% ipython --no-banner

In [1]: import numpy as np

In [2]: np.set_printoptions(precision=2, suppress=True, linewidth=160, floatmode="fixed")

In [3]: X = np.array([[1.0, 0.0], [0.0, 1.0]])

In [4]: ev, vecs = np.linalg.eigh(X)

In [5]: np.linalg.svd(X, compute_uv=False)
Out[5]: array([1.00, 1.00])

In [6]: vecs @ np.diag(ev) @ vecs.T
Out[6]: 
array([[1.00, 0.00],
       [0.00, 1.00]])

In [7]: np.linalg.eigvalsh(X + -2 * np.eye(2))
Out[7]: array([-1.00, -1.00])

In [8]: np.linalg.norm(X, axis=0)
Out[8]: array([1.00, 1.00])

In [9]: X[:, 1] @ X[:, 0]
Out[9]: np.float64(0.0)

In [10]: X @ X.T
Out[10]: 
array([[1.00, 0.00],
       [0.00, 1.00]])

In [11]: r0, r1 = X[0], X[1]

In [12]: r0 @ r0
Out[12]: np.float64(1.0)

In [13]: r0 @ r1
Out[13]: np.float64(0.0)

In [14]: p = (r0 @ r1) / (r0 @ r0) * r0

In [15]: (r1 - p) @ r0
Out[15]: np.float64(0.0)

In [16]: round(float(np.linalg.norm(r0 + r1) ** 2 + np.linalg.norm(r0 - r1) ** 2), 2)
Out[16]: 4.0

In [17]: p
Out[17]: array([0.00, 0.00])

In [18]: x0 = np.ones(2)

In [19]: for _ in range(3):
    ...:     x0 = X @ x0
    ...:     x0 /= np.linalg.norm(x0)
    ...:     print(round(x0 @ X @ x0, 2))
    ...: 
1.0
1.0
1.0

In [20]: round(np.linalg.eigvalsh(X)[-1], 2)
Out[20]: np.float64(1.0)

In [21]: W0 = np.array([[-5.36, -1.19, -5.45],
    ...:     [2.7, 3.73, 3.9],
    ...:     [-2.94, 0.92, -3.17],
    ...:     [4.06, 6.41, 3.92],
    ...:     [9.82, 8.31, 11.94],
    ...:     [-6.49, -1.23, -7.29],
    ...:     [4.53, 6.76, 4.42],
    ...:     [-4.49, -0.26, -4.76],
    ...:     [-5.69, -0.79, -6.32],
    ...:     [2.57, 2.52, 4.68],
    ...:     [3.54, 5.13, 4.13],
    ...:     [5.47, 6.18, 6.47],
    ...:     [-2.17, 1.62, -2.46],
    ...:     [7.69, 8.31, 8.39],
    ...:     [0.26, 6.14, -2.19]])

In [22]: d = np.linalg.norm(W0[:, None] - W0[None], axis=-1)

In [23]: d.shape
Out[23]: (15, 15)

In [24]: d[13].round(6).argsort(kind="stable")[:4]
Out[24]: array([13, 11,  4,  6])

In [25]: d.mean(axis=1).argmax()
Out[25]: np.int64(4)
